>>> import numpy as np
>>> from numpy import linalg as LA
>>> np.set_printoptions(precision=2, suppress=True, linewidth=120, floatmode="fixed")
>>> O, _ = LA.qr(np.array([[1.2, 0.0, 1.7, 0.5, -0.9, 0.0],
...     [-0.6, 0.3, -0.5, 1.4, 0.0, 1.3],
...     [0.2, -0.8, 0.7, -0.2, 2.0, -0.7],
...     [1.4, 0.7, 1.3, -0.6, -0.2, 1.6],
...     [1.2, -1.5, -2.0, -2.4, -0.6, -0.5],
...     [0.7, -0.6, 0.8, 1.1, -1.8, -0.5]]))
>>> m1 = 5 * O
>>> print(m1)
[[-2.51 -0.90 -1.82  0.90  0.21 -3.71]
 [ 1.25 -0.37  0.80  3.46 -3.23 -0.49]
 [-0.42  2.02 -2.90 -1.69 -3.01  0.63]
 [-2.92 -2.95  0.83 -0.63 -1.58  2.04]
 [-2.51  3.17  2.87  0.10 -0.44 -0.48]
 [-1.46  1.10 -1.93  2.99  1.65  2.49]]
>>> print(LA.norm(m1, axis=0))
[5.00 5.00 5.00 5.00 5.00 5.00]
>>> print(np.round(m1 @ m1.T, 2) + 0)
[[25.00  0.00  0.00  0.00  0.00  0.00]
 [ 0.00 25.00  0.00  0.00  0.00  0.00]
 [ 0.00  0.00 25.00  0.00  0.00  0.00]
 [ 0.00  0.00  0.00 25.00  0.00  0.00]
 [ 0.00  0.00  0.00  0.00 25.00  0.00]
 [ 0.00  0.00  0.00  0.00  0.00 25.00]]
>>> print(LA.svd(m1, compute_uv=False))
[5.00 5.00 5.00 5.00 5.00 5.00]
>>> print(np.round(m1[:, 1] @ m1[:, 5], 2))
-0.0
>>> print(np.allclose(m1 @ m1.T, m1.T @ m1))
True
>>> print(round(float(LA.det(m1)), 2))
-15625.0
>>> print((m1 - m1.T) / 2)
[[ 0.00 -1.08 -0.70  1.91  1.36 -1.12]
 [ 1.08  0.00 -0.61  3.20 -3.20 -0.80]
 [ 0.70  0.61  0.00 -1.26 -2.94  1.28]
 [-1.91 -3.20  1.26  0.00 -0.84 -0.48]
 [-1.36  3.20  2.94  0.84  0.00 -1.07]
 [ 1.12  0.80 -1.28  0.48  1.07  0.00]]
>>> print(np.sort(np.abs(LA.eigvals(m1))))
[5.00 5.00 5.00 5.00 5.00 5.00]
>>> A = np.load("case15.npy")
>>> print(A)
[[13.27  0.61 10.19 10.05]
 [15.44 -1.20 10.29 10.75]
 [15.86  0.88 10.28  9.30]
 [15.54 -2.25 10.99  9.69]
 [16.54 -0.91  8.66 10.86]
 [14.80  3.00 11.57 10.27]
 [15.30 -0.10  9.77  8.45]
 [15.51  0.76  9.90 10.56]
 [16.36 -0.03  9.15  9.66]
 [12.49 -0.18 11.18  8.65]
 [14.95 -0.81  9.91 10.08]
 [14.74 -0.04 11.40 10.11]
 [15.30 -1.09  9.54  7.99]
 [14.49  0.33 10.76  9.26]
 [15.92 -0.38  9.27  9.35]
 [15.29 -0.14  9.53  8.97]
 [14.57  1.23  9.68  9.25]]
>>> u, v = A[13], A[4]
>>> print(round(float(u @ v), 2))
433.11
>>> print(np.round(u @ u, 2))
411.59
>>> p = (u @ v) / (u @ u) * u
>>> print(np.round((v - p) @ u, 2))
-0.0
>>> print(v - p)
[ 1.29 -1.26 -2.66  1.12]
>>> print(LA.matrix_rank(np.outer(u, v)))
1
>>> data = np.load("mat.npy")
>>> print(data)
[[1 0]
 [0 1]]
>>> x = np.array([-3, 1])
>>> print(np.round(LA.det(data), 2))
1.0
>>> print(np.sort(np.abs(np.degrees(np.angle(LA.eigvals(data))))))
[0.00 0.00]
>>> print(LA.inv(data))
[[1.00 0.00]
 [0.00 1.00]]
>>> print(np.abs(LA.eigvals(data)))
[1.00 1.00]
>>> print(data.T @ (data @ x))
[-3  1]
>>> print(2 - LA.matrix_rank(data - np.eye(2), tol=1e-8))
2
>>> ev, V = LA.eig(data)
>>> print(np.sort(LA.eigvals(LA.inv(data))))
[1.00 1.00]
>>> print(ev)
[1.00 1.00]
>>> ev, V = LA.eigh(data)
>>> x = np.array([-3, 3])
>>> print(V * np.maximum(ev, 0) @ V.T)
[[1.00 0.00]
 [0.00 1.00]]
>>> print(V * np.abs(ev) @ V.T)
[[1.00 0.00]
 [0.00 1.00]]
>>> print(LA.eigvalsh(data[1:, 1:]))
[1.00]
>>> print(V * np.sqrt(ev) @ V.T)
[[1.00 0.00]
 [0.00 1.00]]
>>> print(np.abs(data).sum(axis=1).max(), np.abs(ev).max())
1 1.0
>>> print(x @ data @ x)
18
>>> U, sig, VT = LA.svd(data, full_matrices=False)
>>> print(sig)
[1.00 1.00]
>>> print(np.cumsum(sig ** 2) / np.sum(sig ** 2))
[0.50 1.00]
>>> print(U.T @ data @ VT.T)
[[1.00 0.00]
 [0.00 1.00]]
>>> print(round(float(np.sqrt((sig ** 2).sum())), 2), round(float(LA.norm(data)), 2))
1.41 1.41
>>> print(VT @ VT.T)
[[1.00 0.00]
 [0.00 1.00]]
>>> X = np.load("block11.npy")
>>> print(X)
[[0 0]
 [1 1]]
>>> # columns 0 and 1 are equal
>>> cov = X.T @ X
>>> print((X @ X.T).shape)
(2, 2)
>>> F = np.load("data.npy")
>>> print(F)
[[  1  -4  16 -64]
 [  1  -3   9 -27]
 [  1  -2   4  -8]
 [  1  -1   1  -1]
 [  1   0   0   0]
 [  1   1   1   1]]
>>> U, sig, VT = LA.svd(F)
>>> print(sig)
[72.56  3.77  1.71  1.07]
>>> other = U[:, :1] @ np.diag(sig[:1]) @ VT[:1]
>>> print(round(float(LA.norm(F - other, 2)), 2), np.round(sig[1], 2))
3.77 3.77
>>> print(round(LA.norm(F - other) / LA.norm(F), 2))
0.06
>>> P = F @ LA.solve(F.T @ F, F.T)
>>> print(P @ F[:, 0])
[1.00 1.00 1.00 1.00 1.00 1.00]
>>> print(np.round(LA.eigvalsh(P), 2) + 0)
[0.00 0.00 1.00 1.00 1.00 1.00]
>>> print(np.round((np.eye(6) - P) @ F, 2) + 0)
[[0.00 0.00 0.00 0.00]
 [0.00 0.00 0.00 0.00]
 [0.00 0.00 0.00 0.00]
 [0.00 0.00 0.00 0.00]
 [0.00 0.00 0.00 0.00]
 [0.00 0.00 0.00 0.00]]
>>> other = np.c_[F[:, :3] @ np.array([[2, 3, 2], [2, 1, 1], [0, 1, 0]]), np.array([4, -9, -1, -2, -7, 8])]
>>> print(other)
[[-6 15 -2  4]
 [-4  9 -1 -9]
 [-2  5  0 -1]
 [ 0  3  1 -2]
 [ 2  3  2 -7]
 [ 4  5  3  8]]
>>> print(np.round(LA.norm(other - F @ LA.lstsq(F, other)[0], axis=0), 2) + 0)
[ 0.00  0.00  0.00 10.25]
>>> print(np.round(LA.lstsq(F, other[:, 0])[0], 2) + 0)
[2.00 2.00 0.00 0.00]
>>> u = np.array([8, -8, 9])
>>> v = np.array([-2, -2, 0, -1, -1, 1])
>>> E = np.outer(u, v)
>>> print(E)
[[-16 -16   0  -8  -8   8]
 [ 16  16   0   8   8  -8]
 [-18 -18   0  -9  -9   9]]
>>> # columns 0 and 1 are equal
>>> U, sig, VT = LA.svd(E)
>>> print(sig.round(2) + 0)
[47.95  0.00  0.00]
>>> print(np.argmax(sig[:-1] / (sig[1:] + 1e-6)) + 1)
1
>>> other = U[:, :1] @ np.diag(sig[:1]) @ VT[:1]
>>> print(np.round(np.abs(E - other).max(), 2))
0.0
>>> print(LA.matrix_rank(other))
1
>>> print(round(float(LA.norm(E, 2) / LA.norm(E)), 2))
1.0
>>> print(LA.matrix_rank(E, rtol=0.1))
1
>>> print(round(float(LA.det(data)), 2))
1.0
>>> print((data != 0).astype(int))
[[1 0]
 [0 1]]
>>> print((LA.matrix_power((data != 0) + (data.T != 0) + np.eye(2), 2) > 0).astype(int))
[[1 0]
 [0 1]]
>>> print(np.sort(LA.eigvals(data).real))
[1.00 1.00]
>>> mat = np.loadtxt("a.csv", delimiter=",")
>>> print(mat)
[[-0.28 -0.57 -0.77]
 [ 0.80  0.30 -0.51]
 [ 0.52 -0.77  0.37]]
>>> # keeps lengths
>>> x = np.array([1, 2, 2])
>>> print(LA.norm(mat @ x) <= LA.norm(mat, 2) * LA.norm(x) + 1e-9)
True
>>> print(mat * x)
[[-0.28 -1.14 -1.55]
 [ 0.80  0.60 -1.03]
 [ 0.52 -1.53  0.75]]
>>> print((mat @ x).argmax())
1
>>> print(mat @ np.ones(3))
[-1.62  0.59  0.13]
>>> print(np.sign((mat @ x).round(6)))
[-1.00  1.00 -1.00]
>>> print((mat * x).sum(axis=1))
[-2.96  0.38 -0.26]
>>> print(mat @ np.eye(3)[1])
[-0.57  0.30 -0.77]
>>> print(LA.pinv(mat))
[[-0.28  0.80  0.52]
 [-0.57  0.30 -0.77]
 [-0.77 -0.51  0.37]]
>>> print(np.round(mat.T @ mat, 2) + 0)
[[1.00 0.00 0.00]
 [0.00 1.00 0.00]
 [0.00 0.00 1.00]]
>>> O, V = LA.qr(A[:, :1])[0], LA.qr(A[:, 1:])[0]
>>> sig = LA.svd(O.T @ V, compute_uv=False)
>>> print((sig > 0.9).sum())
1
>>> print(sig)
[1.00]
>>> print(np.round(LA.norm(O @ O.T - V @ V.T, 2), 2))
1.0
>>> rng = np.random.default_rng(6357)
>>> feats = rng.normal(size=(16, 4))
>>> feats = 3 * feats / LA.norm(feats, axis=1, keepdims=True)
>>> print(feats)
[[-0.16 -1.18 -0.36 -2.73]
 [ 0.06 -2.15 -0.79  1.94]
 [ 0.13 -0.41  2.79 -1.01]
 [-0.27 -0.65  0.17 -2.91]
 [-0.96 -2.73 -0.37  0.68]
 [ 0.21 -1.28  2.50 -1.04]
 [-0.21 -1.12  0.60  2.71]
 [-1.48 -1.99  1.67  0.20]
 [ 1.27  1.90 -0.73 -1.80]
 [-2.10 -0.80  1.35 -1.45]
 [-1.40 -1.11  1.76  1.64]
 [ 1.85 -1.80 -0.03  1.53]
 [-1.76  2.32 -0.70  0.19]
 [ 0.27 -2.16 -2.07  0.03]
 [ 2.64 -1.10  0.34  0.86]
 [-0.09 -0.46  1.97  2.22]]
>>> P = feats @ LA.solve(feats.T @ feats, feats.T)
>>> print(LA.matrix_rank(np.eye(16) - P))
12
>>> print(P @ feats[:, 3])
[-2.73  1.94 -1.01 -2.91  0.68 -1.04  2.71  0.20 -1.80 -1.45  1.64  1.53  0.19  0.03  0.86  2.22]
>>> print(np.allclose(P @ P, P))
True
